$ ipython --no-banner

In [1]: import numpy as np

In [2]: import numpy.linalg as la

In [3]: np.set_printoptions(precision=3, suppress=True, linewidth=160)

In [4]: K = np.load("test1.npy")

In [5]: print(K)
[[ 1 -1 -2]
 [ 1 -1 -2]]

In [6]: # rows 0 and 1 are equal

In [7]: print(la.matrix_rank(K, rtol=0.1))
1

In [8]: print(round(float(la.norm(K, 2) / la.norm(K)), 3))
1.0

In [9]: print(la.cond(K) > 100)
True

In [10]: arr = np.array([[1, 0, 3, 0], [0, 1, 0, 3], [3, 0, 1, 0], [0, 3, 0, 1]])

In [11]: print(arr)
[[1 0 3 0]
 [0 1 0 3]
 [3 0 1 0]
 [0 3 0 1]]

In [12]: # splits into 2 blocks

In [13]: proj = np.triu(np.array([[0, 2, 2, 0], [2, 0, 1, 2], [1, 0, 0, 2], [2, 1, 1, 1]]), 1) + np.eye(4)

In [14]: B = proj @ arr @ la.inv(proj)

In [15]: print(B)
[[  7. -12.   3.  24.]
 [  3.   1.  -6.  15.]
 [  3.   0.  -5.  12.]
 [  0.   3.  -3.   1.]]

In [16]: print(np.poly(B))
[  1.  -4. -12.  32.  64.]

In [17]: print(np.trace(B), np.trace(arr))
4.0 4

In [18]: print(arr @ (-1.0) ** np.arange(4))
[ 4. -4.  4. -4.]

In [19]: print((arr @ arr)[0])
[10  0  6  0]

In [20]: print(np.sort(np.abs(np.fft.fft(arr[0]))), np.sort(la.svd(arr, compute_uv=False)))
[2. 2. 4. 4.] [2. 2. 4. 4.]

In [21]: print(np.fft.fft(arr[0]))
[ 4.+0.j -2.+0.j  4.+0.j -2.+0.j]

In [22]: vec = np.array([-1, 0, -1, 3])

In [23]: target = arr @ vec

In [24]: print(target)
[-4  9 -4  3]

In [25]: print(np.round(la.solve(arr, target + arr[:, 2]), 3) + 0)
[-1.  0.  0.  3.]

In [26]: rng = np.random.default_rng(7604)

In [27]: th = rng.uniform(0, 2 * np.pi, 12)

In [28]: O, _ = la.qr(np.array([[-0.6, 0.1], [-0.4, 1.0], [0.4, 1.4]]))

In [29]: feats = 3 * np.c_[np.cos(th), np.sin(th)] @ O.T

In [30]: print(feats)
[[-2.19  -1.496  1.402]
 [-0.182  1.464  2.612]
 [-0.867 -2.155 -1.899]
 [-2.069 -2.167  0.142]
 [-1.192 -2.281 -1.541]
 [ 1.063 -0.586 -2.743]
 [-1.204 -2.285 -1.527]
 [-2.056 -2.182  0.095]
 [-2.099 -2.129  0.252]
 [ 1.995  0.86  -2.069]
 [ 1.627  2.352  0.906]
 [-1.11   0.53   2.736]]

In [31]: # rank 2

In [32]: Ac = feats - feats.mean(axis=0)

In [33]: vecs = la.svd(Ac)[2][:2]

In [34]: B = Ac - Ac @ vecs.T @ vecs

In [35]: print((Ac @ vecs.T).std(axis=0))
[2.084 1.859]

In [36]: print(np.round(B.std(axis=0), 3) + 0)
[0. 0. 0.]

In [37]: A = np.load("out5.npy")

In [38]: print(A)
[[0 1 0 0]
 [1 0 0 0]
 [0 0 0 0]
 [0 0 0 0]]

In [39]: # column 3 repeats column 2

In [40]: print(np.trace(A @ A @ A) // 6)
0

In [41]: print(A @ A)
[[1 0 0 0]
 [0 1 0 0]
 [0 0 0 0]
 [0 0 0 0]]

In [42]: print(np.argwhere(np.triu(A)))
[[0 1]]

In [43]: low = np.diag(A.sum(axis=1)) - A

In [44]: print((la.eigvalsh(low) < 1e-8).sum())
3

In [45]: print(la.eigvalsh(low))
[0. 0. 0. 2.]

In [46]: print(round(la.det(low[1:, 1:])))
0

In [47]: print(la.matrix_rank(low))
1

In [48]: print(low @ np.ones(4))
[0. 0. 0. 0.]

In [49]: U, sigma, vt = la.svd(A)

In [50]: vecs = vt[:(sigma > 1e-8).sum()]

In [51]: vec = A[2] + -2 * A[1] + rng.integers(2) * np.eye(4)[0]

In [52]: print(vec)
[-1.  0.  0.  0.]

In [53]: print(np.diag(vecs.T @ vecs))
[1. 1. 0. 0.]

In [54]: print(vecs.T @ vecs)
[[1. 0. 0. 0.]
 [0. 1. 0. 0.]
 [0. 0. 0. 0.]
 [0. 0. 0. 0.]]

In [55]: print(la.matrix_rank(np.vstack([A, vec])))
2

In [56]: E = np.load("run6.npy")

In [57]: print(E)
[[10 -5  2  1]
 [-5  4  0 -1]
 [ 2  0  6 -8]
 [ 1 -1 -8  2]]

In [58]: O, vecs = la.qr(E[:, :1])[0], la.qr(E[:, 1:])[0]

In [59]: sigma = la.svd(O.T @ vecs, compute_uv=False)

In [60]: print((sigma > 0.9).sum())
1

In [61]: print(np.degrees(np.arccos(sigma.clip(0, 1))))
[11.278]

In [62]: print(sigma)
[0.981]

In [63]: evals, vecs = la.eig(E)

In [64]: print(np.sort(la.eigvals(E @ E)))
[  1.199  20.511 145.56  178.729]

In [65]: print(evals)
[-4.529  1.095 13.369 12.065]

In [66]: print(np.sort(la.eigvals(E.T)))
[-4.529  1.095 12.065 13.369]

In [67]: r0 = np.array([6, 3, 3, 1])

In [68]: B = E + np.outer(r0, np.eye(4)[2])

In [69]: print(B)
[[10. -5.  8.  1.]
 [-5.  4.  3. -1.]
 [ 2.  0.  9. -8.]
 [ 1. -1. -7.  2.]]

In [70]: print(la.matrix_rank(la.inv(B) - la.inv(E), tol=1e-8))
1

In [71]: print(la.matrix_rank(B - E))
1

In [72]: print(np.poly(E))
[   1.  -22.   69.  680. -800.]

In [73]: print(np.kron(np.eye(2, dtype=int), E))
[[10 -5  2  1  0  0  0  0]
 [-5  4  0 -1  0  0  0  0]
 [ 2  0  6 -8  0  0  0  0]
 [ 1 -1 -8  2  0  0  0  0]
 [ 0  0  0  0 10 -5  2  1]
 [ 0  0  0  0 -5  4  0 -1]
 [ 0  0  0  0  2  0  6 -8]
 [ 0  0  0  0  1 -1 -8  2]]

In [74]: print(la.eigvals(E))
[-4.529  1.095 13.369 12.065]

In [75]: print(np.einsum("ii->", E))
22

In [76]: print(round(float(la.det(E[::-1])), 3))
-800.0

In [77]: vec = np.array([-5, -4, -4, -5])

In [78]: target = E @ vec

In [79]: print(target)
[-43  14   6  21]

In [80]: print(la.solve(E, 5 * target))
[-25. -20. -20. -25.]

In [81]: mat = np.loadtxt("arr.csv", delimiter=",")

In [82]: print(mat)
[[0.214 0.429 0.143 0.214]
 [0.281 0.312 0.25  0.156]
 [0.381 0.286 0.095 0.238]
 [0.333 0.143 0.19  0.333]]

In [83]: # a transition matrix

In [84]: print(mat @ np.ones(4))
[1. 1. 1. 1.]

In [85]: p = np.eye(4)[0]

In [86]: for _ in range(3):
    ...:     p = p @ mat
    ...:     print(p.round(3))
    ...: 
[0.214 0.429 0.143 0.214]
[0.292 0.297 0.192 0.218]
[0.292 0.304 0.176 0.228]

In [87]: X = np.load("sample7.npy")

In [88]: print(X)
[[ 0.02   0.035  0.047]
 [ 5.996  5.994  2.967]
 [-2.056 -1.966  4.899]]

In [89]: print([round(float(x), 3) for x in la.svd(feats, compute_uv=False)[:3]])
[8.106, 6.504, 0.0]

In [90]: print(np.argsort(-la.norm(feats, axis=0).round(6), kind="stable")[:3])
[1 2 0]

In [91]: data = np.array([[3, 1, 2],
    ...:     [3, 1, 5],
    ...:     [4, 1, 5],
    ...:     [5, 3, 7],
    ...:     [8, 4, 7],
    ...:     [8, 7, 7],
    ...:     [8, 10, 8],
    ...:     [11, 10, 8],
    ...:     [13, 12, 10],
    ...:     [14, 12, 11],
    ...:     [17, 14, 14],
    ...:     [17, 15, 17],
    ...:     [18, 17, 18],
    ...:     [19, 18, 18],
    ...:     [20, 20, 21],
    ...:     [21, 21, 22]])

In [92]: cov = np.cov(data, rowvar=False)

In [93]: print(np.median(data, axis=0))
[12. 11.  9.]

In [94]: print(cov.shape)
(3, 3)

In [95]: def softmax(z):
    ...:     e = np.exp(z - z.max(axis=-1, keepdims=True))
    ...:     return e / e.sum(axis=-1, keepdims=True)
    ...: 

In [96]: print(np.round(softmax(10 * data[9]), 3) + 0)
[1. 0. 0.]

In [97]: S = data @ data.T / np.sqrt(3)

In [98]: print(softmax(S)[9] @ data)
[21. 21. 22.]

In [99]: D = la.norm(data[:, None] - data[None], axis=-1)

In [100]: print(np.unravel_index(D.round(6).argmax(), D.shape))
(np.int64(0), np.int64(15))

In [101]: print(np.flatnonzero(D[3] < D.mean() / 2))
[0 1 2 3 4 5]

In [102]: print(la.matrix_rank(D ** 2))
5
